% python3 -q
>>> import numpy as np
>>> from numpy import linalg as LA
>>> np.set_printoptions(suppress=True, linewidth=200)
>>> f = np.array([2, -2, 1])
>>> mat = np.array([np.roll(f, i) for i in range(3)])
>>> mat
array([[ 2, -2,  1],
       [ 1,  2, -2],
       [-2,  1,  2]])
>>> out = mat ** -1
Traceback (most recent call last):
  File "<python-input-6>", line 1, in <module>
    out = mat ** -1
          ~~~~^^~~~
ValueError: Integers to negative integer powers are not allowed.
>>> out = LA.inv(mat)
>>> round(float(LA.det(mat) * LA.det(out)), 2)
1.0
>>> np.round(mat @ out, 2) + 0
array([[1., 0., 0.],
       [0., 1., 0.],
       [0., 0., 1.]])
>>> round(float(LA.norm(mat, 1)), 2), np.round(LA.norm(mat, np.inf), 2)
(5.0, np.float64(5.0))
>>> np.round(LA.norm(mat[2] - mat[0]), 2)
np.float64(5.1)
>>> LA.norm(mat, axis=1).argmax()
np.int64(0)
>>> np.round(LA.norm(mat, axis=0), 2)
array([3., 3., 3.])
>>> round(LA.norm(mat, 2), 2)
np.float64(3.61)
>>> np.round(np.sort(np.abs(np.fft.fft(mat[0]))), 2), np.round(np.sort(LA.svd(mat, compute_uv=False)), 2)
(array([1.  , 3.61, 3.61]), array([1.  , 3.61, 3.61]))
>>> (mat @ mat)[0]
array([ 0, -7,  8])
>>> mat @ np.ones(3)
array([1., 1., 1.])
>>> f, r1 = mat[2], mat[0]
>>> f @ r1
np.int64(-4)
>>> f @ f
np.int64(9)
>>> pr = (f @ r1) / (f @ f) * f
>>> pr.round(2)
array([ 0.89, -0.44, -0.89])
>>> np.round(r1 - pr, 2)
array([ 1.11, -1.56,  1.89])
>>> np.round(LA.norm(f + r1) ** 2 + LA.norm(f - r1) ** 2, 2)
np.float64(36.0)
>>> rng = np.random.default_rng(84)
>>> idx = rng.permutation(3)
>>> idx
array([0, 1, 2])
>>> out = mat[idx][:, idx]
>>> out
array([[ 2, -2,  1],
       [ 1,  2, -2],
       [-2,  1,  2]])
>>> np.round(np.sort(np.abs(LA.eigvals(out))), 2)
array([1.  , 3.61, 3.61])
>>> np.round(LA.det(out), 2), round(LA.det(mat[idx]), 2)
(np.float64(13.0), np.float64(13.0))
>>> np.diag(out)
array([2, 2, 2])
>>> X = 0.9 ** np.abs(np.subtract.outer(np.arange(3), np.arange(3)))
>>> X
array([[1.  , 0.9 , 0.81],
       [0.9 , 1.  , 0.9 ],
       [0.81, 0.9 , 1.  ]])
>>> # equal to its transpose
>>> x = np.ones(3)
>>> for _ in range(3):
...     x = X @ x
...     x /= LA.norm(x)
...     print(round(x @ X @ x, 2))
... 
2.74
2.74
2.74
>>> round(float(LA.eigvalsh(X)[-1]), 2)
2.74
>>> w, V = LA.eigh(X)
>>> w.round(2)
array([0.07, 0.19, 2.74])
>>> np.round(V.T @ V, 2) + 0
array([[1., 0., 0.],
       [0., 1., 0.],
       [0., 0., 1.]])
>>> np.round(LA.eigvalsh(X @ X), 2) + 0
array([0.  , 0.04, 7.51])
>>> np.round(V @ np.diag(w) @ V.T, 2)
array([[1.  , 0.9 , 0.81],
       [0.9 , 1.  , 0.9 ],
       [0.81, 0.9 , 1.  ]])
>>> np.round(np.abs(V[:, -1]), 2)
array([0.57, 0.59, 0.57])
>>> w.sum(), np.trace(X)
(np.float64(3.0), np.float64(3.0))
>>> np.round(LA.eigvalsh(X + 3 * np.eye(3)), 2)
array([3.07, 3.19, 5.74])
>>> np.round(LA.svd(X, compute_uv=False), 2)
array([2.74, 0.19, 0.07])
>>> np.abs(V[:, -1]).round(6).argmax()
np.int64(1)
>>> arr = np.array([[-3, 3, -6, -3], [0, 0, 0, 0], [-1, 1, -2, -1]])
>>> # columns 0 and 3 are equal
>>> w1 = np.array([[-5, -8, 4, -2], [7, -7, 8, -6], [-5, -7, -5, 8], [1, 2, 4, -7]])
>>> beta = np.array([3, 2, -3, -3])
>>> act = np.maximum(arr @ w1 + beta, 0)
>>> act
array([[66, 41, 27,  0],
       [ 3,  2,  0,  0],
       [24, 15,  7,  0]])
>>> np.round((act > 0).mean(axis=0), 2)
array([1.  , 1.  , 0.67, 0.  ])
>>> Z = np.array([[0, 0], [3, 0], [0, 2], [2, 3]])
>>> (act @ Z).round(6).argmax(axis=1)
array([0, 0, 0])
>>> w1 @ Z
array([[-28,   2],
       [-33,  -2],
       [ -5,  14],
       [ -8, -13]])
>>> Uu, s, Vt = LA.svd(act)
>>> np.argmax(s[:-1] / (s[1:] + 1e-6)) + 1
np.int64(2)
>>> out = Uu[:, :2] @ np.diag(s[:2]) @ Vt[:2]
>>> LA.matrix_rank(act, rtol=0.05)
np.int64(1)
>>> round(LA.norm(act - out, 2), 2), round(float(s[2]), 2)
(np.float64(0.07), 0.07)
>>> round(LA.norm(act - out) / LA.norm(act), 2)
np.float64(0.0)
>>> Uu, s, Vt = LA.svd(arr)
>>> s.round(2) + 0
array([8.37, 0.  , 0.  ])
>>> out = Uu[:, :1] @ np.diag(s[:1]) @ Vt[:1]
>>> round(float(LA.norm(arr - out) / LA.norm(arr)), 2)
0.0
>>> LA.matrix_rank(out)
np.int64(1)
>>> round(LA.norm(arr, 2), 2)
np.float64(8.37)
>>> LA.norm(arr, axis=1).argmax()
np.int64(0)
>>> round(LA.norm(arr[1] - arr[0]), 2)
np.float64(7.94)
>>> np.round(LA.norm(arr) ** 2 / LA.norm(arr, 2) ** 2, 2)
np.float64(1.0)
>>> np.round(LA.norm(arr[1], 1), 2), round(LA.norm(arr[1], np.inf), 2)
(np.float64(0.0), np.float64(0.0))
>>> round(LA.norm(arr, 1), 2), np.round(LA.norm(arr, np.inf), 2)
(np.float64(8.0), np.float64(15.0))
>>> Uu, s, Vt = LA.svd(arr)
>>> V = Vt[:(s > 1e-8).sum()]
>>> x = arr[2] + 4 * arr[0] + rng.integers(2) * np.eye(4)[3]
>>> x
array([-13.,  13., -26., -13.])
>>> np.round(V.T @ V, 2)
array([[ 0.14, -0.14,  0.29,  0.14],
       [-0.14,  0.14, -0.29, -0.14],
       [ 0.29, -0.29,  0.57,  0.29],
       [ 0.14, -0.14,  0.29,  0.14]])
>>> np.allclose(V.T @ V @ x, x)
True
>>> round(float(LA.norm(x - V.T @ V @ x)), 2)
0.0
>>> LA.matrix_rank(np.vstack([arr, x]))
np.int64(1)
>>> F = np.load("m.npy")
>>> F.round(2) + 0
array([[0.  , 0.06, 0.01],
       [0.06, 1.  , 0.  ],
       [0.01, 0.  , 1.  ]])
>>> Uu, s, Vt = LA.svd(F)
>>> V = Vt[:(s > 1e-8).sum()]
>>> x = F[1] + 5 * F[2] + rng.integers(2) * np.eye(3)[0]
>>> x.round(2)
array([1.12, 0.99, 5.  ])
>>> np.round(np.diag(V.T @ V), 2) + 0
array([0., 1., 1.])
>>> LA.lstsq(F[:-1].T, F[-1])[2]
np.int32(2)
>>> np.round(np.trace(LA.pinv(F) @ F), 2)
np.float64(2.0)
>>> round(float(LA.norm(X, 2) / LA.norm(X)), 2)
1.0
>>> LA.matrix_rank(X, rtol=0.1)
np.int64(1)
>>> np.argsort(-LA.norm(X, axis=0).round(6), kind="stable")[:3]
array([1, 0, 2])
>>> W0 = np.loadtxt("a.csv", delimiter=",")
>>> W0
array([[1., 0., 0.],
       [0., 1., 0.],
       [0., 0., 1.]])
>>> # symmetric
>>> out = np.array([[7, 6], [3, 3], [6, 1]])
>>> np.einsum("ik,kj->ij", W0, out)
array([[7., 6.],
       [3., 3.],
       [6., 1.]])
>>> np.vstack([W0, out.T]).shape
(5, 3)
>>> LA.matrix_rank(np.vstack([W0, out.T]))
np.int64(3)
>>> W0.sum(axis=1)
array([1., 1., 1.])
>>> W0 @ np.ones(3)
array([1., 1., 1.])
>>> np.round(np.sort(np.abs(LA.eigvals(W0)))[::-1], 2)
array([1., 1., 1.])
>>> pr = np.eye(3)[2]
>>> for _ in range(5):
...     pr = pr @ W0
...     print(pr.round(2))
... 
[0. 0. 1.]
[0. 0. 1.]
[0. 0. 1.]
[0. 0. 1.]
[0. 0. 1.]
>>> t3 = np.stack([mat, 3 * mat, mat[::-1]])
>>> LA.matrix_rank(t3.reshape(3, -1))
np.int64(2)
>>> np.einsum("bij,cij->bc", t3, t3)
array([[ 27,  81,   1],
       [ 81, 243,   3],
       [  1,   3,  27]])
>>> t3.shape
(3, 3, 3)
>>> LA.matrix_rank(t3)
array([3, 3, 3])
>>> def softmax(z):
...     e = np.exp(z - z.max(axis=-1, keepdims=True))
...     return e / e.sum(axis=-1, keepdims=True)
... 
>>> np.round(softmax(W0[0] + -2), 2)
array([0.58, 0.21, 0.21])
>>> softmax(W0).sum(axis=1)
array([1., 1., 1.])
>>> np.round(softmax(10 * W0[0]), 2) + 0
array([1., 0., 0.])
>>> np.round(softmax(W0[0]), 2)
array([0.58, 0.21, 0.21])
>>> att = W0 @ W0.T / np.sqrt(3)
>>> softmax(att).round(6).argmax(axis=1)
array([0, 1, 2])
>>> np.round(softmax(att), 2)
array([[0.47, 0.26, 0.26],
       [0.26, 0.47, 0.26],
       [0.26, 0.26, 0.47]])
>>> np.round(softmax(att + np.triu(np.full(att.shape, -np.inf), 1)), 2)
array([[1.  , 0.  , 0.  ],
       [0.36, 0.64, 0.  ],
       [0.26, 0.26, 0.47]])
>>> K = np.load("data.npy")
>>> K
array([[ 5, -2,  5],
       [ 5, -1,  0],
       [ 5, -2,  5]])
>>> # rank 2
>>> np.round(LA.norm(K, 2) / LA.norm(K), 2)
np.float64(0.96)
>>> LA.cond(K) > 100
np.True_
>>> [round(float(x), 2) for x in LA.svd(K, compute_uv=False)[:3]]
[11.09, 3.31, 0.0]
>>> P = np.triu(np.array([[0, -5, 5], [2, -2, -1], [2, 0, -1]]), 1) + np.eye(3)
>>> out = P @ K @ LA.inv(P)
>>> np.round(LA.det(out), 2)
np.float64(-0.0)
>>> np.round(np.poly(out), 2) + 0
array([ 1., -9.,  0.,  0.])
>>> np.trace(out), np.trace(K)
(np.float64(9.0), np.int64(9))
>>> LA.matrix_rank(out)
np.int64(2)
>>> out
array([[ 5., 18., 23.],
       [ 0.,  1., -4.],
       [ 5., 23.,  3.]])
>>> out = K / np.sqrt((K ** 2).mean(axis=1, keepdims=True))
>>> out[2].round(2)
array([ 1.18, -0.47,  1.18])
>>> LA.matrix_rank(K - K.mean(axis=1, keepdims=True))
np.int64(2)
>>> M = np.load("layer11.npy")
>>> M.round(2)
array([[-0.09,  1.  ],
       [ 1.  ,  0.09]])
>>> # equal to its transpose
>>> t3 = np.stack([M, 2 * M, M[::-1]])
>>> (t3 @ M.T).shape
(3, 2, 2)
>>> np.round(LA.norm(t3, axis=(1, 2)), 2)
array([1.41, 2.83, 1.41])
>>> np.round(t3.sum(axis=0), 2)
array([[0.72, 3.08],
       [2.9 , 1.27]])
>>> t3.shape
(3, 2, 2)
>>> np.round(M @ M.T, 2) + 0
array([[1., 0.],
       [0., 1.]])
>>> np.round(M.T @ M, 2) + 0
array([[1., 0.],
       [0., 1.]])
>>> np.round(LA.pinv(M), 2)
array([[-0.09,  1.  ],
       [ 1.  ,  0.09]])
>>> w, V = LA.eigh(M)
>>> x = np.array([1, -5])
>>> round(x @ M @ x, 2)
np.float64(-7.79)
>>> round(float(np.abs(M).sum(axis=1).max()), 2), np.abs(w).max()
(1.09, np.float64(1.0))
>>> (np.sign(V[:, -1].round(6)) == np.sign(V[0, -1].round(6))).astype(int)
array([1, 1])
>>> out = np.array([[0, 0], [1, 2]])
>>> data = np.kron(np.eye(2, dtype=int), out)
>>> data
array([[0, 0, 0, 0],
       [1, 2, 0, 0],
       [0, 0, 0, 0],
       [0, 0, 1, 2]])
>>> # row 2 repeats row 0
>>> round(np.trace(LA.pinv(data) @ data), 2)
np.float64(2.0)
>>> try:
...     LA.inv(data)
... except LA.LinAlgError as e:
...     print(e)
... 
Singular matrix
>>> np.allclose(data[:-1].T @ LA.lstsq(data[:-1].T, data[-1])[0], data[-1])
False
>>> np.unique(data.round(6), axis=0).shape
(3, 4)
>>> Uu, s, Vt = LA.svd(data)
>>> V = Vt[:(s > 1e-8).sum()]
>>> x = data[0] + 4 * data[1] + rng.integers(2) * np.eye(4)[3]
>>> x
array([4., 8., 0., 1.])
>>> LA.matrix_rank(np.vstack([data, x]))
np.int64(3)
